$ python -q
>>> import numpy as np
>>> np.set_printoptions(suppress=True, linewidth=160)
>>> M = np.load("dump.npy")
>>> M
array([[1.    , 0.7   , 0.49  , 0.343 , 0.2401],
       [0.7   , 1.    , 0.7   , 0.49  , 0.343 ],
       [0.49  , 0.7   , 1.    , 0.7   , 0.49  ],
       [0.343 , 0.49  , 0.7   , 1.    , 0.7   ],
       [0.2401, 0.343 , 0.49  , 0.7   , 1.    ]])
>>> # equal to its transpose
>>> M2 = np.linalg.inv(M)
>>> round(np.linalg.det(M) * np.linalg.det(M2), 4)
np.float64(1.0)
>>> np.round(M @ M2, 4) + 0
array([[1., 0., 0., 0., 0.],
       [0., 1., 0., 0., 0.],
       [0., 0., 1., 0., 0.],
       [0., 0., 0., 1., 0.],
       [0., 0., 0., 0., 1.]])
>>> M2.round(4) + 0
array([[ 1.9608, -1.3725,  0.    ,  0.    ,  0.    ],
       [-1.3725,  2.9216, -1.3725,  0.    ,  0.    ],
       [ 0.    , -1.3725,  2.9216, -1.3725,  0.    ],
       [ 0.    ,  0.    , -1.3725,  2.9216, -1.3725],
       [ 0.    ,  0.    ,  0.    , -1.3725,  1.9608]])
>>> np.round(np.linalg.slogdet(M)[0], 4)
np.float64(1.0)
>>> np.round(np.linalg.det(M) * M2, 4) + 0
array([[ 0.1327, -0.0929,  0.    ,  0.    ,  0.    ],
       [-0.0929,  0.1976, -0.0929,  0.    ,  0.    ],
       [ 0.    , -0.0929,  0.1976, -0.0929,  0.    ],
       [ 0.    ,  0.    , -0.0929,  0.1976, -0.0929],
       [ 0.    ,  0.    ,  0.    , -0.0929,  0.1327]])
>>> round(float(np.linalg.cond(M)), 4)
16.0654
>>> t3 = np.stack([M, -2 * M, M[::-1]])
>>> t3.shape
(3, 5, 5)
>>> np.round(np.linalg.det(t3), 4)
array([ 0.0677, -2.1649,  0.0677])
>>> (t3 @ M.T).shape
(3, 5, 5)
>>> vec = np.array([5, 2, 3, 1, 5])
>>> target = M @ vec
>>> b, lr = np.zeros(5), 1 / np.linalg.norm(M, 2) ** 2
>>> for i in range(30):
...     b -= lr * M.T @ (M @ b - target)
...     if i % 10 == 0: print(i, round(np.linalg.norm(M @ b - target), 4))
... 
0 1.5077
10 1.2313
20 1.0349
>>> np.round(np.linalg.cond(M), 4)
np.float64(16.0654)
>>> b.round(4)
array([3.7264, 3.1052, 2.696 , 2.6579, 3.3584])
>>> w, evecs = np.linalg.eigh(M)
>>> vec = np.array([-5, 0, 6, -2, -8])
>>> np.round(vec @ M @ vec / (vec @ vec), 4), round(w[0], 4), round(float(w[-1]), 4)
(np.float64(0.6529), np.float64(0.1931), 3.103)
>>> np.round(np.linalg.eigvalsh(M[1:, 1:]), 4)
array([0.2029, 0.3182, 0.7541, 2.7248])
>>> rng = np.random.default_rng(995)
>>> z = rng.permutation(5)
>>> z
array([4, 3, 1, 0, 2])
>>> M2 = M[z][:, z]
>>> np.trace(M2)
np.float64(5.0)
>>> M2
array([[1.    , 0.7   , 0.343 , 0.2401, 0.49  ],
       [0.7   , 1.    , 0.49  , 0.343 , 0.7   ],
       [0.343 , 0.49  , 1.    , 0.7   , 0.7   ],
       [0.2401, 0.343 , 0.7   , 1.    , 0.49  ],
       [0.49  , 0.7   , 0.7   , 0.49  , 1.    ]])
>>> np.round(np.sort(np.abs(np.linalg.eigvals(M2))), 4)
array([0.1931, 0.2567, 0.434 , 1.0132, 3.103 ])
>>> F = np.array([[-1, -3, -2, -2, 0],
...     [-3, -2, 0, -2, 1],
...     [1, -2, -2, 0, 3],
...     [-2, 3, -1, 2, -1],
...     [3, 2, 2, 3, -3]])
>>> F
array([[-1, -3, -2, -2,  0],
       [-3, -2,  0, -2,  1],
       [ 1, -2, -2,  0,  3],
       [-2,  3, -1,  2, -1],
       [ 3,  2,  2,  3, -3]])
>>> proj = np.triu(np.array([[-1, 1, -2, 1, 1],
...     [2, -3, 2, 1, -3],
...     [0, 0, -1, 0, -3],
...     [1, 0, -1, -1, 1],
...     [0, -2, 0, 3, 3]]), 1) + np.eye(5)
>>> M2 = proj @ F @ np.linalg.inv(proj)
>>> round(np.linalg.det(M2), 4)
np.float64(250.0)
>>> M2
array([[ -5.,   9., -25.,  -3., -49.],
       [-12.,   3., -41.,   0., -87.],
       [ -8.,   0., -24.,  -1., -51.],
       [  1.,   4.,  -5.,   0.,  -8.],
       [  3.,  -1.,  10.,   1.,  20.]])
>>> np.linalg.matrix_power(F, 4)
array([[ 446,  357,  371,  286, -335],
       [ 387,  399,  373,  285, -342],
       [ 625,  575,  615,  445, -480],
       [ -67,  -49,  -65,    4,   66],
       [-829, -763, -760, -592,  702]])
>>> np.allclose(F, F.T)
False
>>> F @ F
array([[ 12,   7,   8,   4,  -7],
       [ 16,   9,  10,   9,  -3],
       [ 12,  11,   8,  11, -17],
       [-15,   6,   2,  -1,   1],
       [-22, -14, -19, -13,  14]])
>>> np.allclose(F @ F.T, F.T @ F)
False
>>> np.round(np.abs(np.linalg.eigvals(F)).max(), 4)
np.float64(6.6863)
>>> np.round(np.sort(np.abs(np.linalg.eigvals(F))), 4)
array([1.9667, 2.6437, 2.6437, 2.7201, 6.6863])
>>> np.trace(F)
np.int64(-6)
>>> M2 = M + rng.integers(-2, 3, (5, 1)) @ rng.integers(-2, 3, (1, 5))
>>> M2
array([[ 1.    ,  0.7   ,  0.49  ,  0.343 ,  0.2401],
       [ 0.7   ,  1.    ,  0.7   ,  0.49  ,  0.343 ],
       [ 0.49  ,  0.7   ,  1.    ,  0.7   ,  0.49  ],
       [ 2.343 , -1.51  , -1.3   ,  3.    ,  2.7   ],
       [ 1.2401, -0.657 , -0.51  ,  1.7   ,  2.    ]])
>>> np.abs(M2 - M).sum(axis=1)
array([ 0.,  0.,  0., 10.,  5.])
>>> np.linalg.matrix_rank(M2 - M, tol=1e-8)
np.int64(1)
>>> np.round(np.linalg.svd(M2 - M, compute_uv=False), 4) + 0
array([5., 0., 0., 0., 0.])
>>> M2 - M
array([[ 0.,  0.,  0.,  0.,  0.],
       [ 0.,  0.,  0.,  0.,  0.],
       [ 0.,  0.,  0.,  0.,  0.],
       [ 2., -2., -2.,  2.,  2.],
       [ 1., -1., -1.,  1.,  1.]])
>>> np.trace(M2)
np.float64(8.0)
>>> round(float(np.abs(np.linalg.eigvals(M2)).max()), 4)
4.3905
>>> np.round(np.linalg.det(M2), 4)
np.float64(0.5027)
>>> np.round((M2 - M2.T) / 2, 4)
array([[ 0. ,  0. ,  0. , -1. , -0.5],
       [ 0. ,  0. ,  0. ,  1. ,  0.5],
       [ 0. ,  0. ,  0. ,  1. ,  0.5],
       [ 1. , -1. , -1. ,  0. ,  0.5],
       [ 0.5, -0.5, -0.5, -0.5,  0. ]])
>>> np.round(np.sort(np.abs(np.linalg.eigvals(M2))), 4)
array([0.2006, 0.3604, 0.6642, 2.3842, 4.3905])
>>> W2 = np.array([[1, 3, 1], [0, 1, 3]])
>>> J = np.repeat(W2, 23 // 2, axis=0)
>>> J = J + 0.3 * rng.normal(size=J.shape)
>>> J.round(4)
array([[ 1.5451,  3.3924,  0.3718],
       [ 0.5197,  3.0716,  1.0765],
       [ 0.9113,  3.1931,  1.0404],
       [ 0.6293,  3.3948,  0.9688],
       [ 1.3034,  3.0464,  0.8742],
       [ 0.9722,  2.9071,  1.1718],
       [ 1.4653,  3.7746,  1.1862],
       [ 0.5956,  3.0903,  1.3574],
       [ 0.877 ,  2.835 ,  0.0976],
       [ 1.0238,  3.0999,  1.0218],
       [ 1.2863,  2.6434,  1.2575],
       [ 0.2852,  0.6877,  3.0651],
       [-0.197 ,  0.9339,  2.914 ],
       [ 0.0782,  1.1636,  3.4998],
       [ 0.1758,  0.7338,  2.717 ],
       [ 0.2161,  1.2371,  2.8674],
       [ 0.322 ,  1.1389,  3.1808],
       [ 0.1794,  1.1657,  2.7777],
       [-0.0623,  1.0441,  3.0174],
       [-0.0604,  0.6567,  2.6953],
       [-0.1526,  1.04  ,  2.5905],
       [-0.0244,  0.959 ,  3.0877]])
>>> proj = J @ np.linalg.solve(J.T @ J, J.T)
>>> np.linalg.matrix_rank(np.eye(22) - proj)
np.int64(19)
>>> np.round(proj @ J[:, 0], 4)
array([ 1.5451,  0.5197,  0.9113,  0.6293,  1.3034,  0.9722,  1.4653,  0.5956,  0.877 ,  1.0238,  1.2863,  0.2852, -0.197 ,  0.0782,  0.1758,  0.2161,  0.322 ,
        0.1794, -0.0623, -0.0604, -0.1526, -0.0244])
>>> np.round(np.linalg.eigvalsh(proj), 4) + 0
array([0., 0., 0., 0., 0., 0., 0., 0., 0., 0., 0., 0., 0., 0., 0., 0., 0., 0., 0., 1., 1., 1.])
>>> M2 = np.c_[J[:, :2] @ np.array([[1, 1], [-5, 5]]), np.array([3, 5, 2, -1, 3, -1, 3, 4, 2, -4, 3, -4, 2, 0, -5, -1, -1, 3, 1, 2, -4, 5])]
>>> M2.round(4)
array([[-15.4168,  18.507 ,   3.    ],
       [-14.8381,  15.8775,   5.    ],
       [-15.054 ,  16.8766,   2.    ],
       [-16.3449,  17.6034,  -1.    ],
       [-13.9285,  16.5352,   3.    ],
       [-13.5631,  15.5074,  -1.    ],
       [-17.4075,  20.3381,   3.    ],
       [-14.8559,  16.047 ,   4.    ],
       [-13.298 ,  15.052 ,   2.    ],
       [-14.4755,  16.5231,  -4.    ],
       [-11.9307,  14.5032,   3.    ],
       [ -3.1535,   3.7238,  -4.    ],
       [ -4.8666,   4.4726,   2.    ],
       [ -5.74  ,   5.8965,   0.    ],
       [ -3.4934,   3.8451,  -5.    ],
       [ -5.9693,   6.4015,  -1.    ],
       [ -5.3726,   6.0167,  -1.    ],
       [ -5.6491,   6.008 ,   3.    ],
       [ -5.2828,   5.1582,   1.    ],
       [ -3.344 ,   3.2232,   2.    ],
       [ -5.3525,   5.0473,  -4.    ],
       [ -4.8192,   4.7704,   5.    ]])
>>> np.round(np.linalg.norm(np.linalg.qr(J)[0].T @ M2, axis=0) ** 2 / ((M2 ** 2).sum(axis=0) + 1e-12), 4)
array([1.    , 1.    , 0.1766])
>>> np.round(np.linalg.norm(M2 - J @ np.linalg.lstsq(J, M2)[0], axis=0), 4) + 0
array([ 0.    ,  0.    , 12.9922])
>>> np.round(np.linalg.lstsq(J, M2[:, 0])[0], 4) + 0
array([ 1., -5.,  0.])
>>> Xc = (J - J.mean(axis=0)) / J.std(axis=0)
>>> np.round(Xc.std(axis=0), 4)
array([1., 1., 1.])
>>> b = np.linalg.lstsq(np.delete(Xc, 0, axis=1), Xc[:, 0])[0]
>>> b.round(4)
array([ 0.6277, -0.2644])
>>> np.round(1 - np.var(Xc[:, 0] - np.delete(Xc, 0, axis=1) @ b), 4)
np.float64(0.7698)
>>> np.abs(b).argmax()
np.int64(0)
>>> Q, evecs = np.linalg.qr(J[:, :1])[0], np.linalg.qr(J[:, 1:])[0]
>>> s = np.linalg.svd(Q.T @ evecs, compute_uv=False)
>>> (s > 0.9).sum()
np.int64(1)
>>> np.round(np.degrees(np.arccos(s.clip(0, 1))), 4)
array([19.9009])
>>> vec = np.array([0, -2, -3])
>>> target = J @ vec
>>> b, lr = np.zeros(3), 1 / np.linalg.norm(J, 2) ** 2
>>> for i in range(25):
...     b -= lr * J.T @ (J @ b - target)
...     if i % 5 == 0: print(i, round(np.linalg.norm(J @ b - target), 4))
... 
0 5.8012
5 1.1549
10 0.4623
15 0.4048
20 0.3891
>>> b.round(4)
array([-0.3093, -1.89  , -3.03  ])
>>> round(np.linalg.cond(J), 4)
np.float64(11.8793)
>>> K = np.loadtxt("a.csv", delimiter=",")
>>> K
array([[ 0.,  0.,  0.,  0.,  4.],
       [ 0.,  0.,  8., -2.,  0.],
       [ 0.,  0.,  0., -2.,  0.],
       [ 0.,  0.,  0., -8.,  0.]])
>>> # columns 0 and 1 are equal
>>> round(float(np.linalg.norm(K, 2)), 4)
9.192
>>> K[2] @ K[1]
np.float64(4.0)
>>> round(float(np.linalg.norm(K, "nuc")), 4)
20.3689
>>> round(np.linalg.norm(K[2], 1), 4), round(float(np.linalg.norm(K[2], np.inf)), 4)
(np.float64(2.0), 2.0)
>>> np.round(np.linalg.norm(K, axis=0), 4)
array([0.    , 0.    , 8.    , 8.4853, 4.    ])
>>> round(np.linalg.norm(K) ** 2 / np.linalg.norm(K, 2) ** 2, 4)
np.float64(1.799)
>>> np.round(np.linalg.norm(K, 1), 4), np.round(np.linalg.norm(K, np.inf), 4)
(np.float64(12.0), np.float64(10.0))
>>> np.linalg.norm(K, axis=1).argmax()
np.int64(1)
>>> np.round(np.linalg.norm(K[2] - K[1]), 4)
np.float64(8.0)
>>> X = np.load("data.npy")
>>> X
array([[11, 10, 13, 10, 11],
       [ 5,  4,  7,  4,  5],
       [ 9,  8, 11,  8,  9],
       [ 0, -1,  2, -1,  0]])
>>> # rank 2
>>> rk = np.linalg.matrix_rank(X)
>>> rk
np.int64(2)
>>> ns = np.linalg.svd(X)[2][rk:].T
>>> ns.shape
(5, 3)
>>> np.round(ns @ ns.T, 4)
array([[ 0.8   , -0.2   , -0.2   , -0.2   , -0.2   ],
       [-0.2   ,  0.6333,  0.1333, -0.3667, -0.2   ],
       [-0.2   ,  0.1333,  0.1333,  0.1333, -0.2   ],
       [-0.2   , -0.3667,  0.1333,  0.6333, -0.2   ],
       [-0.2   , -0.2   , -0.2   , -0.2   ,  0.8   ]])
>>> np.linalg.matrix_rank(X.T @ X), np.linalg.matrix_rank(X @ X.T)
(np.int64(2), np.int64(2))
>>> [int(np.linalg.matrix_rank(X[:i])) for i in range(1, len(X) + 1)]
[1, 2, 2, 2]
>>> np.allclose(X @ ns, 0)
True
>>> np.linalg.lstsq(X[:-1].T, X[-1])[2]
np.int32(2)
>>> np.unique(X.round(6), axis=0).shape
(4, 5)
>>> np.allclose(X[:-1].T @ np.linalg.lstsq(X[:-1].T, X[-1])[0], X[-1])
True
>>> round(float(np.trace(np.linalg.pinv(X) @ X)), 4)
2.0
>>> np.round(X @ np.linalg.pinv(X) @ X, 4) + 0
array([[11., 10., 13., 10., 11.],
       [ 5.,  4.,  7.,  4.,  5.],
       [ 9.,  8., 11.,  8.,  9.],
       [ 0., -1.,  2., -1.,  0.]])
>>> U, s, vt = np.linalg.svd(X)
>>> np.argmax(s[:-1] / (s[1:] + 1e-6)) + 1
np.int64(2)
>>> s.round(4) + 0
array([33.9356,  2.7152,  0.    ,  0.    ])
>>> M2 = U[:, :2] @ np.diag(s[:2]) @ vt[:2]
>>> np.linalg.matrix_rank(M2)
np.int64(2)
>>> M2.round(4) + 0
array([[11., 10., 13., 10., 11.],
       [ 5.,  4.,  7.,  4.,  5.],
       [ 9.,  8., 11.,  8.,  9.],
       [ 0., -1.,  2., -1.,  0.]])
>>> data = np.load("test13.npy")
>>> data
array([[ 6.809 ,  8.392 , -0.2931],
       [ 8.7567,  9.5955,  0.1142],
       [ 7.3345,  9.9768, -0.5136],
       [ 9.4156,  9.832 , -0.4323],
       [ 9.8632,  9.2465,  1.3593],
       [ 9.8803, 10.4482, -1.3166],
       [ 9.264 , 10.1065,  1.0352],
       [ 7.4094, 10.4218, -0.8635],
       [ 8.8892, 10.2845, -0.6875],
       [ 9.6618,  8.2774, -1.3645],
       [10.1465, 10.4429, -0.6748],
       [10.1007,  9.9401,  1.552 ],
       [ 9.686 ,  8.3101,  0.2575]])
>>> Xc = (data - data.mean(axis=0)) / data.std(axis=0)
>>> np.argwhere(np.abs(Xc) > 2)
array([[0, 0]])
>>> b = np.linalg.lstsq(np.delete(Xc, 0, axis=1), Xc[:, 0])[0]
>>> b.round(4)
array([0.098 , 0.2589])
>>> np.abs(b).argmax()
np.int64(1)
>>> np.round(1 - np.var(Xc[:, 0] - np.delete(Xc, 0, axis=1) @ b), 4)
np.float64(0.0729)
>>> D = np.linalg.norm(data[:, None] - data[None], axis=-1)
>>> D[:5, :5].round(4)
array([[0.    , 2.3255, 1.6842, 2.9812, 3.5761],
       [2.3255, 0.    , 1.6007, 0.8881, 1.7019],
       [1.6842, 1.6007, 0.    , 2.0877, 3.2304],
       [2.9812, 0.8881, 2.0877, 0.    , 1.9373],
       [3.5761, 1.7019, 3.2304, 1.9373, 0.    ]])
>>> np.unravel_index(D.round(6).argmax(), D.shape)
(np.int64(0), np.int64(11))
>>> (D + 1e9 * np.eye(13)).round(6).argmin(axis=1)
array([ 2,  3,  7,  8, 11, 10, 11,  2,  3, 12,  5,  4,  4])
>>> D.shape
(13, 13)
>>> np.flatnonzero(D[12] < D.mean() / 2)
array([12])
